>>> import numpy as np
>>> from numpy import linalg as LA
>>> np.set_printoptions(precision=3, suppress=True, linewidth=100, floatmode="fixed")
>>> mat = np.load("arr.npy")
>>> mat
array([[ 1.826,  0.413, -0.413],
       [ 2.083,  0.541, -0.541],
       [ 0.264, -0.368,  0.368],
       [ 2.154,  0.577, -0.577],
       [ 5.668,  2.334, -2.334],
       [-2.937, -1.968,  1.968],
       [ 1.764,  0.382, -0.382],
       [-2.110, -1.555,  1.555],
       [ 3.839,  1.420, -1.420],
       [-2.495, -1.747,  1.747],
       [ 2.448,  0.724, -0.724],
       [ 1.219,  0.109, -0.109],
       [ 0.645, -0.178,  0.178],
       [ 0.960, -0.020,  0.020],
       [ 0.879, -0.060,  0.060],
       [-2.902, -1.951,  1.951],
       [-0.058, -0.529,  0.529],
       [ 1.130,  0.065, -0.065],
       [ 1.940,  0.470, -0.470],
       [ 4.231,  1.616, -1.616],
       [-0.243, -0.622,  0.622],
       [ 0.866, -0.067,  0.067],
       [ 1.266,  0.133, -0.133],
       [ 2.773,  0.886, -0.886],
       [ 1.832,  0.416, -0.416]])
>>> r = LA.matrix_rank(mat)
>>> r
np.int64(2)
>>> N = LA.svd(mat)[2][r:].T
>>> [int(LA.matrix_rank(mat[:i])) for i in range(1, len(mat) + 1)]
[1, 2, 2, 2, 2, 2, 2, 2, 2, 2, 2, 2, 2, 2, 2, 2, 2, 2, 2, 2, 2, 2, 2, 2, 2]
>>> N @ N.T
array([[0.000, 0.000, 0.000],
       [0.000, 0.500, 0.500],
       [0.000, 0.500, 0.500]])
>>> N[:, 0] / N[np.abs(N[:, 0]).round(6).argmax(), 0]
array([0.000, 1.000, 1.000])
>>> np.allclose(mat @ N, 0)
True
>>> [round(float(x), 3) for x in LA.svd(mat, compute_uv=False)[:3]]
[13.5, 2.707, 0.0]
>>> G = np.cov(mat, rowvar=False)
>>> G
array([[ 4.451,  2.225, -2.225],
       [ 2.225,  1.113, -1.113],
       [-2.225, -1.113,  1.113]])
>>> np.median(mat, axis=0)
array([ 1.219,  0.109, -0.109])
>>> G.shape
(3, 3)
>>> np.argsort(-mat.std(axis=0).round(6), kind="stable")
array([0, 1, 2])
>>> arr = np.array([[1.0, 0.0, 0.0], [0.0, 0.5, 0.5], [0.0, 0.0, 1.0]])
>>> arr
array([[1.000, 0.000, 0.000],
       [0.000, 0.500, 0.500],
       [0.000, 0.000, 1.000]])
>>> rng = np.random.default_rng(27991)
>>> Y = arr + rng.integers(-2, 3, (3, 2)) @ rng.integers(-2, 3, (2, 3))
>>> Y
array([[-2.000, -2.000,  2.000],
       [-1.000, -1.500,  6.500],
       [ 1.000,  2.000, -5.000]])
>>> np.abs(Y - arr).sum(axis=1)
array([7.000, 9.000, 9.000])
>>> np.round(LA.svd(Y - arr, compute_uv=False), 3) + 0
array([9.574, 2.708, 0.000])
>>> Y - arr
array([[-3.000, -2.000,  2.000],
       [-1.000, -2.000,  6.000],
       [ 1.000,  2.000, -6.000]])
>>> LA.matrix_rank(Y - arr, tol=1e-8)
np.int64(2)
>>> feats = np.load("dump.npy")
>>> feats
array([[ -0.100,   1.700,   1.900,   2.000],
       [  1.700,  -1.400,   0.500, -34.000],
       [  1.200,  -0.400,  -1.400,  -2.000],
       [ -0.800,  -1.100,   0.100,  40.000]])
>>> Y = LA.inv(feats)
>>> (np.abs(Y) > 1e-9).astype(int)
array([[1, 1, 1, 1],
       [1, 1, 1, 1],
       [1, 1, 1, 1],
       [1, 1, 1, 1]])
>>> round(float(LA.cond(feats)), 3)
48.675
>>> np.round(feats @ Y, 3) + 0
array([[1.000, 0.000, 0.000, 0.000],
       [0.000, 1.000, 0.000, 0.000],
       [0.000, 0.000, 1.000, 0.000],
       [0.000, 0.000, 0.000, 1.000]])
>>> np.allclose(Y, feats.T)
False
>>> x0 = np.array([4, 2, 3, 1])
>>> rhs = feats @ x0
>>> rhs
array([ 10.700, -28.500,  -2.200,  34.900])
>>> np.round(LA.solve(feats.T, feats[1]), 3) + 0
array([0.000, 1.000, 0.000, 0.000])
>>> LA.solve(feats, rhs + feats[:, 2])
array([4.000, 2.000, 4.000, 1.000])
>>> LA.solve(feats, -1 * rhs)
array([-4.000, -2.000, -3.000, -1.000])
>>> E = np.load("mat.npy")
>>> E
array([[-4.167,  5.508,  0.816],
       [-0.361,  4.649, -3.834],
       [-1.045, -1.503,  3.712],
       [ 0.543,  4.254, -5.769],
       [-0.271,  3.131, -1.252],
       [ 2.056, -2.114, -1.427],
       [ 1.135,  4.340, -4.004],
       [-4.558,  4.746, -1.032],
       [-3.849,  3.609,  3.148],
       [ 2.491, -3.484,  4.769],
       [-0.113,  5.142, -5.682],
       [ 2.148, -1.304, -1.129]])
>>> Q, Rm = LA.qr(E)
>>> Q @ Rm
array([[-4.167,  5.508,  0.816],
       [-0.361,  4.649, -3.834],
       [-1.045, -1.503,  3.712],
       [ 0.543,  4.254, -5.769],
       [-0.271,  3.131, -1.252],
       [ 2.056, -2.114, -1.427],
       [ 1.135,  4.340, -4.004],
       [-4.558,  4.746, -1.032],
       [-3.849,  3.609,  3.148],
       [ 2.491, -3.484,  4.769],
       [-0.113,  5.142, -5.682],
       [ 2.148, -1.304, -1.129]])
>>> Q.shape, Rm.shape
((12, 3), (3, 3))
>>> round(np.trace(Q @ Q.T), 3)
np.float64(3.0)
>>> np.round(abs(Rm[0, 0]), 3), round(float(LA.norm(E[:, 0])), 3)
(np.float64(8.42), 8.42)
>>> w1 = np.array([[0, 1, 2, 0, 1, 1], [1, 3, 2, 3, 3, 0], [3, 2, 1, 2, 3, 3]])
>>> beta = np.array([-3, 3, 1, -3, -3, 1])
>>> H = np.maximum(E @ w1 + beta, 0)
>>> (H > 0).astype(int)
array([[1, 1, 1, 1, 1, 0],
       [0, 1, 1, 1, 0, 0],
       [1, 1, 0, 0, 1, 1],
       [0, 1, 1, 0, 0, 0],
       [0, 1, 1, 1, 1, 0],
       [0, 0, 0, 0, 0, 0],
       [0, 1, 1, 1, 0, 0],
       [0, 1, 1, 1, 1, 0],
       [1, 1, 1, 1, 1, 1],
       [1, 1, 1, 0, 1, 1],
       [0, 1, 1, 1, 0, 0],
       [0, 0, 1, 0, 0, 0]])
>>> cent = np.array([[-2, 3, -1],
...     [-3, 3, -2],
...     [1, 1, 3],
...     [-3, -3, -1],
...     [2, 3, -3],
...     [-3, 3, -3]])
>>> (H @ cent).round(6).argmax(axis=1)
array([1, 1, 1, 1, 1, 0, 1, 1, 1, 1, 1, 2])
>>> M = np.loadtxt("a.csv", delimiter=",")
>>> M
array([[ 0.000,  3.000, -1.000],
       [ 0.000,  0.000,  0.000],
       [ 0.000,  1.000, -2.000],
       [ 0.000,  0.000,  0.000],
       [-2.000, -1.000, -2.000],
       [ 0.000,  0.000,  0.000],
       [ 0.000,  0.000,  0.000],
       [ 0.000,  3.000, -1.000],
       [ 0.000,  3.000, -1.000],
       [ 0.000,  0.000,  0.000],
       [ 0.000,  0.000,  0.000],
       [-2.000, -1.000, -2.000],
       [-2.000,  0.000, -4.000],
       [ 0.000,  3.000, -1.000],
       [ 0.000,  2.000,  1.000],
       [-2.000, -1.000, -2.000],
       [ 0.000,  3.000, -1.000],
       [ 0.000,  1.000, -2.000],
       [-2.000,  0.000, -4.000],
       [ 0.000,  1.000, -2.000],
       [ 0.000,  3.000, -1.000]])
>>> # row 3 repeats row 1
>>> x0 = np.array([2, -3, -5])
>>> rhs = M @ x0
>>> LA.solve(M.T @ M, M.T @ rhs)
array([ 2.000, -3.000, -5.000])
>>> LA.lstsq(M, rhs)[0]
array([ 2.000, -3.000, -5.000])
>>> np.round(LA.pinv(M) @ M, 3) + 0
array([[1.000, 0.000, 0.000],
       [0.000, 1.000, 0.000],
       [0.000, 0.000, 1.000]])
>>> try:
...     LA.solve(M, rhs)
... except LA.LinAlgError as e:
...     print("failed:", e)
... 
failed: Last 2 dimensions of the array must be square
>>> rhs = rhs + 0.02 * rng.normal(size=21)
>>> rhs
array([ -3.995,   0.036,   7.031,   0.009,   8.991,   0.025,   0.005,  -4.013,  -4.032,   0.022,
        -0.005,   8.985,  15.972,  -3.988, -11.033,   9.010,  -4.007,   7.023,  16.002,   7.020,
        -4.005])
>>> beta, *_ = LA.lstsq(M, rhs)
>>> beta.round()
array([ 2.000, -3.000, -5.000])
>>> np.round(LA.norm(rhs - M @ beta), 3)
np.float64(0.075)
>>> np.round(M.T @ (rhs - M @ beta), 3) + 0
array([0.000, 0.000, 0.000])
>>> [round(float(LA.norm(LA.solve(M.T @ M + lam * np.eye(3), M.T @ rhs))), 2) for lam in (0, 1, 10, 100)]
[6.18, 5.4, 3.69, 1.58]
